% python3 -q
>>> import numpy as np
>>> np.set_printoptions(precision=1, suppress=True, linewidth=100, floatmode="fixed")
>>> def rd(a):
...     return np.round(a, 1) + 0
... 
>>> A = np.load("sample9.npy")
>>> A
array([[0, 0, 0, 1, 0],
       [0, 0, 0, 0, 1],
       [0, 0, 0, 0, 0],
       [1, 0, 0, 0, 0],
       [0, 1, 0, 0, 0]])
>>> r = np.linalg.matrix_rank(A)
>>> r
np.int64(4)
>>> ns = np.linalg.svd(A)[2][r:].T
>>> ns.shape
(5, 1)
>>> [int(np.linalg.matrix_rank(A[:, :j + 1])) for j in range(5)]
[1, 2, 2, 3, 4]
>>> [int(np.linalg.matrix_rank(A[:i])) for i in range(1, len(A) + 1)]
[1, 2, 2, 3, 4]
>>> [int(np.linalg.matrix_rank(np.delete(A, i, axis=0))) for i in range(5)]
[3, 3, 4, 3, 3]
>>> ns[:, 0] / ns[np.abs(ns[:, 0]).round(6).argmax(), 0]
array([0.0, 0.0, 1.0, 0.0, 0.0])
>>> P = np.triu(np.array([[0, 5, 5, 2, 3],
...     [5, 1, 3, 4, 1],
...     [0, 5, 1, 2, 1],
...     [1, 4, 0, 4, 2],
...     [4, 4, 3, 5, 2]]), 1) + np.eye(5)
>>> A2 = P @ A @ np.linalg.inv(P)
>>> rd(np.linalg.det(A2))
np.float64(0.0)
>>> np.linalg.matrix_rank(A2)
np.int64(4)
>>> np.trace(A2), np.trace(A)
(np.float64(0.0), np.int64(0))
>>> feats = np.load("m.npy")
>>> feats
array([[-0.3,  0.5,  2.2, -0.9],
       [ 0.0,  2.5,  0.6,  0.2],
       [ 0.9,  0.0, -0.7, -0.9],
       [ 1.0, -1.7,  0.1, -2.0]])
>>> feats.reshape(2, -1)
array([[-0.3,  0.5,  2.2, -0.9,  0.0,  2.5,  0.6,  0.2],
       [ 0.9,  0.0, -0.7, -0.9,  1.0, -1.7,  0.1, -2.0]])
>>> feats.reshape(-1, 2)
array([[-0.3,  0.5],
       [ 2.2, -0.9],
       [ 0.0,  2.5],
       [ 0.6,  0.2],
       [ 0.9,  0.0],
       [-0.7, -0.9],
       [ 1.0, -1.7],
       [ 0.1, -2.0]])
>>> feats.ravel(order="F")
array([-0.3,  0.0,  0.9,  1.0,  0.5,  2.5,  0.0, -1.7,  2.2,  0.6, -0.7,  0.1, -0.9,  0.2, -0.9,
       -2.0])
>>> T = feats.reshape(4, 2, -1)
>>> T.transpose(1, 0, 2)
array([[[-0.3,  0.5],
        [ 0.0,  2.5],
        [ 0.9,  0.0],
        [ 1.0, -1.7]],

       [[ 2.2, -0.9],
        [ 0.6,  0.2],
        [-0.7, -0.9],
        [ 0.1, -2.0]]])
>>> np.swapaxes(T, 1, 2)[1]
array([[0.0, 0.6],
       [2.5, 0.2]])
>>> rd(np.einsum("ihd,ihd->ih", T, T))
array([[0.3, 5.6],
       [6.2, 0.4],
       [0.8, 1.3],
       [3.9, 4.0]])
